>>> import numpy as np
>>> np.set_printoptions(precision=2, suppress=True, linewidth=160)
>>> rd = lambda a: np.round(a, 2) + 0
>>> K = np.diag(np.array([0, 1, 3, -1, -3, 3, -1, 1, -1, 3])) + -3 * np.eye(10, k=1) + -3 * np.eye(10, k=-1)
>>> K
array([[ 0., -3.,  0.,  0.,  0.,  0.,  0.,  0.,  0.,  0.],
       [-3.,  1., -3.,  0.,  0.,  0.,  0.,  0.,  0.,  0.],
       [ 0., -3.,  3., -3.,  0.,  0.,  0.,  0.,  0.,  0.],
       [ 0.,  0., -3., -1., -3.,  0.,  0.,  0.,  0.,  0.],
       [ 0.,  0.,  0., -3., -3., -3.,  0.,  0.,  0.,  0.],
       [ 0.,  0.,  0.,  0., -3.,  3., -3.,  0.,  0.,  0.],
       [ 0.,  0.,  0.,  0.,  0., -3., -1., -3.,  0.,  0.],
       [ 0.,  0.,  0.,  0.,  0.,  0., -3.,  1., -3.,  0.],
       [ 0.,  0.,  0.,  0.,  0.,  0.,  0., -3., -1., -3.],
       [ 0.,  0.,  0.,  0.,  0.,  0.,  0.,  0., -3.,  3.]])
>>> # symmetric
>>> np.all(np.linalg.eigvalsh(K) > 0)
np.False_
>>> try:
...     np.linalg.cholesky(K)
... except np.linalg.LinAlgError as e:
...     print("failed:", e)
... 
failed: Matrix is not positive definite
>>> Uu, s, Vt = np.linalg.svd(K, full_matrices=False)
>>> rd(s / s[0])
array([1.  , 0.96, 0.92, 0.76, 0.75, 0.51, 0.42, 0.37, 0.34, 0.09])
>>> np.allclose(Uu * s @ Vt, K)
True
>>> rd(np.sqrt((s ** 2).sum())), rd(np.linalg.norm(K))
(np.float64(14.25), np.float64(14.25))
>>> rd(Uu.T @ K @ Vt.T)
array([[6.64, 0.  , 0.  , 0.  , 0.  , 0.  , 0.  , 0.  , 0.  , 0.  ],
       [0.  , 6.4 , 0.  , 0.  , 0.  , 0.  , 0.  , 0.  , 0.  , 0.  ],
       [0.  , 0.  , 6.1 , 0.  , 0.  , 0.  , 0.  , 0.  , 0.  , 0.  ],
       [0.  , 0.  , 0.  , 5.03, 0.  , 0.  , 0.  , 0.  , 0.  , 0.  ],
       [0.  , 0.  , 0.  , 0.  , 4.95, 0.  , 0.  , 0.  , 0.  , 0.  ],
       [0.  , 0.  , 0.  , 0.  , 0.  , 3.39, 0.  , 0.  , 0.  , 0.  ],
       [0.  , 0.  , 0.  , 0.  , 0.  , 0.  , 2.79, 0.  , 0.  , 0.  ],
       [0.  , 0.  , 0.  , 0.  , 0.  , 0.  , 0.  , 2.48, 0.  , 0.  ],
       [0.  , 0.  , 0.  , 0.  , 0.  , 0.  , 0.  , 0.  , 2.27, 0.  ],
       [0.  , 0.  , 0.  , 0.  , 0.  , 0.  , 0.  , 0.  , 0.  , 0.6 ]])
>>> rd(Vt @ Vt.T)
array([[1., 0., 0., 0., 0., 0., 0., 0., 0., 0.],
       [0., 1., 0., 0., 0., 0., 0., 0., 0., 0.],
       [0., 0., 1., 0., 0., 0., 0., 0., 0., 0.],
       [0., 0., 0., 1., 0., 0., 0., 0., 0., 0.],
       [0., 0., 0., 0., 1., 0., 0., 0., 0., 0.],
       [0., 0., 0., 0., 0., 1., 0., 0., 0., 0.],
       [0., 0., 0., 0., 0., 0., 1., 0., 0., 0.],
       [0., 0., 0., 0., 0., 0., 0., 1., 0., 0.],
       [0., 0., 0., 0., 0., 0., 0., 0., 1., 0.],
       [0., 0., 0., 0., 0., 0., 0., 0., 0., 1.]])
>>> feats = np.array([[-7, 2, 3, 8, 1, 6, 5, -6, 0, 6, -1, -8],
...     [4, 7, -5, 0, 8, 3, -4, 6, 8, -2, -2, -5],
...     [-7, 2, 2, -7, 3, -7, 0, -4, 3, -8, 9, 1],
...     [-9, -6, 7, 0, -2, 2, 0, -6, 6, -4, 1, 2],
...     [9, -9, -5, 2, 9, -7, 9, 0, 9, -2, 3, -7],
...     [-3, 4, -8, -2, -7, 5, 8, 6, 7, -1, 6, -4],
...     [-8, -2, 4, -8, 4, 5, 1, 4, 0, 8, -7, 0],
...     [8, 4, 8, -5, 0, 2, 5, 6, -4, 3, -5, 8],
...     [2, 1, -5, -8, 6, 5, 2, 3, -9, 8, -4, -5]])
>>> feats[-1] = feats[0] + -1 * feats[1]
>>> feats
array([[ -7,   2,   3,   8,   1,   6,   5,  -6,   0,   6,  -1,  -8],
       [  4,   7,  -5,   0,   8,   3,  -4,   6,   8,  -2,  -2,  -5],
       [ -7,   2,   2,  -7,   3,  -7,   0,  -4,   3,  -8,   9,   1],
       [ -9,  -6,   7,   0,  -2,   2,   0,  -6,   6,  -4,   1,   2],
       [  9,  -9,  -5,   2,   9,  -7,   9,   0,   9,  -2,   3,  -7],
       [ -3,   4,  -8,  -2,  -7,   5,   8,   6,   7,  -1,   6,  -4],
       [ -8,  -2,   4,  -8,   4,   5,   1,   4,   0,   8,  -7,   0],
       [  8,   4,   8,  -5,   0,   2,   5,   6,  -4,   3,  -5,   8],
       [-11,  -5,   8,   8,  -7,   3,   9, -12,  -8,   8,   1,  -3]])
>>> # looks like rank 8
>>> Uu, s, Vt = np.linalg.svd(feats)
>>> vecs = Vt[:(s > 1e-8).sum()]
>>> rng = np.random.default_rng(62)
>>> x0 = feats[2] + -1 * feats[3] + rng.integers(2) * np.eye(12)[6]
>>> x0
array([ 2.,  8., -5., -7.,  5., -9.,  0.,  2., -3., -4.,  8., -1.])
>>> rd(np.linalg.norm(x0 - vecs.T @ vecs @ x0))
np.float64(0.0)
>>> rd(np.diag(vecs.T @ vecs))
array([0.82, 0.9 , 0.73, 0.7 , 0.77, 0.53, 0.86, 0.48, 0.74, 0.52, 0.47, 0.48])
>>> np.allclose(vecs.T @ vecs @ x0, x0)
True
>>> np.linalg.matrix_rank(np.vstack([feats, x0]))
np.int64(8)
>>> W0 = np.array([[4, 3, 1, 7, 2, 0, 3],
...     [8, 3, 1, 9, 7, 1, 3],
...     [7, 5, 8, 4, 7, 8, 7],
...     [4, 4, 6, 1, 0, 1, 0],
...     [1, 5, 5, 2, 2, 7, 5],
...     [4, 3, 1, 7, 2, 0, 3],
...     [1, 7, 9, 9, 4, 6, 6]])
>>> # rows 0 and 5 are equal
>>> def softmax(z):
...     e = np.exp(z - z.max(axis=-1, keepdims=True))
...     return e / e.sum(axis=-1, keepdims=True)
... 
>>> rd(softmax(W0[1]))
array([0.24, 0.  , 0.  , 0.66, 0.09, 0.  , 0.  ])
>>> rd(softmax(10 * W0[1]))
array([0., 0., 0., 1., 0., 0., 0.])
>>> att = W0 @ W0.T / np.sqrt(7)
>>> softmax(att).round(6).argmax(axis=1)
array([1, 1, 2, 2, 2, 1, 6])
>>> rd(softmax(att))
array([[0.  , 0.86, 0.  , 0.  , 0.  , 0.  , 0.13],
       [0.  , 1.  , 0.  , 0.  , 0.  , 0.  , 0.  ],
       [0.  , 0.  , 1.  , 0.  , 0.  , 0.  , 0.  ],
       [0.  , 0.  , 0.93, 0.  , 0.  , 0.  , 0.07],
       [0.  , 0.  , 0.91, 0.  , 0.  , 0.  , 0.09],
       [0.  , 0.86, 0.  , 0.  , 0.  , 0.  , 0.13],
       [0.  , 0.  , 0.  , 0.  , 0.  , 0.  , 1.  ]])
>>> f, g = W0[5], W0[2]
>>> f @ g
np.int64(114)
>>> f @ f
np.int64(88)
>>> pr = (f @ g) / (f @ f) * f
>>> rd(g - pr)
array([ 1.82,  1.11,  6.7 , -5.07,  4.41,  8.  ,  3.11])
>>> np.linalg.matrix_rank(np.outer(f, g))
np.int64(1)
>>> rd((g - pr) @ f)
np.float64(0.0)
>>> rd(pr)
array([5.18, 3.89, 1.3 , 9.07, 2.59, 0.  , 3.89])
>>> out = W0 / np.linalg.norm(W0, axis=1, keepdims=True)
>>> C2 = out @ out.T
>>> rd(C2)
array([[1.  , 0.93, 0.68, 0.52, 0.53, 1.  , 0.76],
       [0.93, 1.  , 0.74, 0.49, 0.49, 0.93, 0.67],
       [0.68, 0.74, 1.  , 0.73, 0.9 , 0.68, 0.87],
       [0.52, 0.49, 0.73, 1.  , 0.65, 0.52, 0.7 ],
       [0.53, 0.49, 0.9 , 0.65, 1.  , 0.53, 0.9 ],
       [1.  , 0.93, 0.68, 0.52, 0.53, 1.  , 0.76],
       [0.76, 0.67, 0.87, 0.7 , 0.9 , 0.76, 1.  ]])
>>> rd(np.linalg.norm(out, axis=1))
array([1., 1., 1., 1., 1., 1., 1.])
>>> rd(np.degrees(np.arccos(np.clip(C2[3, 5], -1, 1))))
np.float64(58.51)
>>> np.unique(W0.round(6), axis=0).shape
(6, 7)
>>> np.allclose(W0[:-1].T @ np.linalg.lstsq(W0[:-1].T, W0[-1])[0], W0[-1])
False
>>> rd(np.trace(np.linalg.pinv(W0) @ W0))
np.float64(6.0)
>>> w, vecs = np.linalg.eigh(K)
>>> rd(w)
array([-6.4 , -4.95, -3.39, -2.48, -0.6 ,  2.27,  2.79,  5.03,  6.1 ,  6.64])
>>> rd(vecs.T @ K @ vecs)
array([[-6.4 ,  0.  ,  0.  ,  0.  ,  0.  ,  0.  ,  0.  ,  0.  ,  0.  ,  0.  ],
       [ 0.  , -4.95,  0.  ,  0.  ,  0.  ,  0.  ,  0.  ,  0.  ,  0.  ,  0.  ],
       [ 0.  ,  0.  , -3.39,  0.  ,  0.  ,  0.  ,  0.  ,  0.  ,  0.  ,  0.  ],
       [ 0.  ,  0.  ,  0.  , -2.48,  0.  ,  0.  ,  0.  ,  0.  ,  0.  ,  0.  ],
       [ 0.  ,  0.  ,  0.  ,  0.  , -0.6 ,  0.  ,  0.  ,  0.  ,  0.  ,  0.  ],
       [ 0.  ,  0.  ,  0.  ,  0.  ,  0.  ,  2.27,  0.  ,  0.  ,  0.  ,  0.  ],
       [ 0.  ,  0.  ,  0.  ,  0.  ,  0.  ,  0.  ,  2.79,  0.  ,  0.  ,  0.  ],
       [ 0.  ,  0.  ,  0.  ,  0.  ,  0.  ,  0.  ,  0.  ,  5.03,  0.  ,  0.  ],
       [ 0.  ,  0.  ,  0.  ,  0.  ,  0.  ,  0.  ,  0.  ,  0.  ,  6.1 ,  0.  ],
       [ 0.  ,  0.  ,  0.  ,  0.  ,  0.  ,  0.  ,  0.  ,  0.  ,  0.  ,  6.64]])
>>> rd(np.linalg.svd(K, compute_uv=False))
array([6.64, 6.4 , 6.1 , 5.03, 4.95, 3.39, 2.79, 2.48, 2.27, 0.6 ])
>>> np.unique(w.round(6) + 0, return_counts=True)[1]
array([1, 1, 1, 1, 1, 1, 1, 1, 1, 1])
>>> rd(vecs @ np.diag(w) @ vecs.T)
array([[ 0., -3.,  0.,  0.,  0.,  0.,  0.,  0.,  0.,  0.],
       [-3.,  1., -3.,  0.,  0.,  0.,  0.,  0.,  0.,  0.],
       [ 0., -3.,  3., -3.,  0.,  0.,  0.,  0.,  0.,  0.],
       [ 0.,  0., -3., -1., -3.,  0.,  0.,  0.,  0.,  0.],
       [ 0.,  0.,  0., -3., -3., -3.,  0.,  0.,  0.,  0.],
       [ 0.,  0.,  0.,  0., -3.,  3., -3.,  0.,  0.,  0.],
       [ 0.,  0.,  0.,  0.,  0., -3., -1., -3.,  0.,  0.],
       [ 0.,  0.,  0.,  0.,  0.,  0., -3.,  1., -3.,  0.],
       [ 0.,  0.,  0.,  0.,  0.,  0.,  0., -3., -1., -3.],
       [ 0.,  0.,  0.,  0.,  0.,  0.,  0.,  0., -3.,  3.]])
>>> mat = np.loadtxt("run7.csv", delimiter=",")
>>> rd(mat)
array([[0.27, 0.09, 0.05, 0.  , 0.23, 0.05, 0.05, 0.18, 0.09],
       [0.19, 0.23, 0.08, 0.04, 0.12, 0.04, 0.04, 0.19, 0.08],
       [0.1 , 0.1 , 0.15, 0.25, 0.  , 0.25, 0.05, 0.  , 0.1 ],
       [0.11, 0.15, 0.11, 0.22, 0.19, 0.  , 0.07, 0.11, 0.04],
       [0.21, 0.07, 0.  , 0.29, 0.21, 0.  , 0.14, 0.07, 0.  ],
       [0.  , 0.1 , 0.2 , 0.05, 0.1 , 0.1 , 0.05, 0.2 , 0.2 ],
       [0.24, 0.06, 0.18, 0.12, 0.  , 0.24, 0.12, 0.06, 0.  ],
       [0.08, 0.08, 0.12, 0.  , 0.12, 0.04, 0.21, 0.21, 0.12],
       [0.  , 0.19, 0.07, 0.19, 0.19, 0.04, 0.15, 0.11, 0.07]])
>>> # a transition matrix
>>> Q, r_ = np.linalg.qr(mat)
>>> rd(abs(r_[0, 0])), rd(np.linalg.norm(mat[:, 0]))
(np.float64(0.49), np.float64(0.49))
>>> rd(np.abs(np.diag(r_)))
array([0.49, 0.29, 0.24, 0.35, 0.23, 0.11, 0.17, 0.05, 0.04])
>>> Q.shape, r_.shape
((9, 9), (9, 9))
>>> rd(Q.T @ Q)
array([[1., 0., 0., 0., 0., 0., 0., 0., 0.],
       [0., 1., 0., 0., 0., 0., 0., 0., 0.],
       [0., 0., 1., 0., 0., 0., 0., 0., 0.],
       [0., 0., 0., 1., 0., 0., 0., 0., 0.],
       [0., 0., 0., 0., 1., 0., 0., 0., 0.],
       [0., 0., 0., 0., 0., 1., 0., 0., 0.],
       [0., 0., 0., 0., 0., 0., 1., 0., 0.],
       [0., 0., 0., 0., 0., 0., 0., 1., 0.],
       [0., 0., 0., 0., 0., 0., 0., 0., 1.]])
>>> rd(mat.sum(axis=1))
array([1., 1., 1., 1., 1., 1., 1., 1., 1.])
>>> rd(np.sort(np.abs(np.linalg.eigvals(mat)))[::-1])
array([1.  , 0.28, 0.21, 0.21, 0.2 , 0.2 , 0.1 , 0.04, 0.04])
>>> pr = np.eye(9)[5]
>>> for _ in range(3):
...     pr = pr @ mat
...     print(pr.round(2))
... 
[0.   0.1  0.2  0.05 0.1  0.1  0.05 0.2  0.2 ]
[0.09 0.12 0.11 0.14 0.11 0.09 0.11 0.12 0.09]
[0.14 0.12 0.11 0.13 0.13 0.08 0.1  0.12 0.07]
>>> labels = rng.permutation(9)
>>> labels
array([6, 4, 8, 2, 0, 1, 7, 5, 3])
>>> out = mat[labels][:, labels]
>>> rd(np.trace(out))
np.float64(1.59)
>>> rd(mat @ mat)
array([[0.17, 0.11, 0.07, 0.1 , 0.17, 0.05, 0.11, 0.14, 0.07],
       [0.16, 0.13, 0.09, 0.09, 0.14, 0.06, 0.1 , 0.15, 0.08],
       [0.1 , 0.13, 0.13, 0.13, 0.12, 0.09, 0.07, 0.13, 0.1 ],
       [0.16, 0.12, 0.09, 0.15, 0.14, 0.06, 0.1 , 0.12, 0.06],
       [0.19, 0.11, 0.08, 0.14, 0.16, 0.05, 0.1 , 0.12, 0.04],
       [0.09, 0.12, 0.11, 0.14, 0.11, 0.09, 0.11, 0.12, 0.09],
       [0.14, 0.11, 0.13, 0.1 , 0.11, 0.11, 0.07, 0.13, 0.1 ],
       [0.14, 0.11, 0.11, 0.12, 0.11, 0.1 , 0.12, 0.12, 0.07],
       [0.15, 0.13, 0.1 , 0.15, 0.13, 0.07, 0.1 , 0.12, 0.06]])
>>> rd(np.linalg.det(mat))
np.float64(0.0)
>>> rd(np.abs(np.linalg.eigvals(mat)).max())
np.float64(1.0)
>>> np.allclose(mat, mat.T)
False
>>> A = np.array([[1, -1, -1, 1, 1, -1, -1, 1],
...     [1, -1, 1, -1, -1, 1, -1, 1],
...     [1, -1, 1, -1, 1, -1, 1, -1],
...     [1, 1, -1, -1, -1, -1, 1, 1],
...     [1, 1, 1, 1, 1, 1, 1, 1]])
>>> out = A + rng.integers(-2, 3, (5, 3)) @ rng.integers(-2, 3, (3, 8))
>>> out
array([[-1,  5,  1, -1,  5, -1, -1, -1],
       [ 1,  5,  1,  1,  0,  4,  1, -1],
       [-1,  1, -2, -6,  6, -8, -2,  0],
       [ 2, -4, -3, -1, -3, -3,  0,  3],
       [ 2,  0, -2,  2,  0,  0,  1,  2]])
>>> np.linalg.matrix_rank(out - A, tol=1e-8)
np.int64(3)
>>> rd(np.linalg.svd(out - A, compute_uv=False))
array([12.51, 11.67,  4.17,  0.  ,  0.  ])
>>> out - A
array([[-2,  6,  2, -2,  4,  0,  0, -2],
       [ 0,  6,  0,  2,  1,  3,  2, -2],
       [-2,  2, -3, -5,  5, -7, -3,  1],
       [ 1, -5, -2,  0, -2, -2, -1,  2],
       [ 1, -1, -3,  1, -1, -1,  0,  1]])
>>> Uu, s = np.linalg.svd(out)
Traceback (most recent call last):
  File "<python-input-83>", line 1, in <module>
    Uu, s = np.linalg.svd(out)
    ^^^^^
ValueError: too many values to unpack (expected 2)
>>> Uu, s, Vt = np.linalg.svd(out, full_matrices=False)
>>> np.abs(Uu[:, 0]).round(6).argmax()
np.int64(2)
>>> rd(np.sqrt((s ** 2).sum())), rd(np.linalg.norm(out))
(np.float64(17.94), np.float64(17.94))
>>> Uu.shape, s.shape, Vt.shape
((5, 5), (5,), (5, 8))
>>> F = np.loadtxt("x.csv", delimiter=",")
>>> rd(F)
array([[0.33, 0.  , 0.33, 0.  , 0.33],
       [0.  , 1.  , 0.  , 0.  , 0.  ],
       [0.  , 0.33, 0.33, 0.  , 0.33],
       [0.  , 0.33, 0.  , 0.67, 0.  ],
       [0.  , 0.  , 0.  , 0.  , 1.  ]])
>>> # row-stochastic, so 1 is an eigenvalue
>>> labels = rng.permutation(5)
>>> labels
array([3, 1, 2, 0, 4])
>>> out = F[labels][:, labels]
>>> np.allclose(out, F)
False
>>> rd(np.diag(out))
array([0.67, 1.  , 0.33, 0.33, 1.  ])
>>> rd(np.sort(np.abs(np.linalg.eigvals(out))))
array([0.33, 0.33, 0.67, 1.  , 1.  ])
>>> rd(np.trace(out))
np.float64(3.33)
>>> rd(out)
array([[0.67, 0.33, 0.  , 0.  , 0.  ],
       [0.  , 1.  , 0.  , 0.  , 0.  ],
       [0.  , 0.33, 0.33, 0.  , 0.33],
       [0.  , 0.  , 0.33, 0.33, 0.33],
       [0.  , 0.  , 0.  , 0.  , 1.  ]])
>>> w, vecs = np.linalg.eig(F)
>>> rd(np.sort(np.linalg.eigvals(F @ F)))
array([0.11, 0.11, 0.44, 1.  , 1.  ])
>>> F @ vecs[:, 0] - w[0] * vecs[:, 0]
array([0., 0., 0., 0., 0.])
>>> rd(w)
array([0.33, 0.67, 0.33, 1.  , 1.  ])
>>> rd(np.sort(np.linalg.eigvals(F.T)))
array([0.33, 0.33, 0.67, 1.  , 1.  ])
>>> out = np.array([[3, 1, 0], [2, -2, 2], [2, 3, -3], [-3, -2, 3], [3, 2, -3]])
>>> rd(np.einsum("ij->j", F))
array([0.33, 1.67, 0.67, 0.67, 1.67])
>>> np.linalg.matrix_rank(np.vstack([F, out.T]))
np.int64(5)
>>> rd(np.einsum("ij,ij->i", F, F))
array([0.33, 1.  , 0.33, 0.56, 1.  ])
>>> rd(np.einsum("ik,kj->ji", F, out))
array([[ 2.67,  2.  ,  2.33, -1.33,  3.  ],
       [ 2.  , -2.  ,  1.  , -2.  ,  2.  ],
       [-2.  ,  2.  , -1.33,  2.67, -3.  ]])
>>> np.vstack([F, out.T]).shape
(8, 5)
>>> rd(np.einsum("ik,kj->ij", F, out))
array([[ 2.67,  2.  , -2.  ],
       [ 2.  , -2.  ,  2.  ],
       [ 2.33,  1.  , -1.33],
       [-1.33, -2.  ,  2.67],
       [ 3.  ,  2.  , -3.  ]])
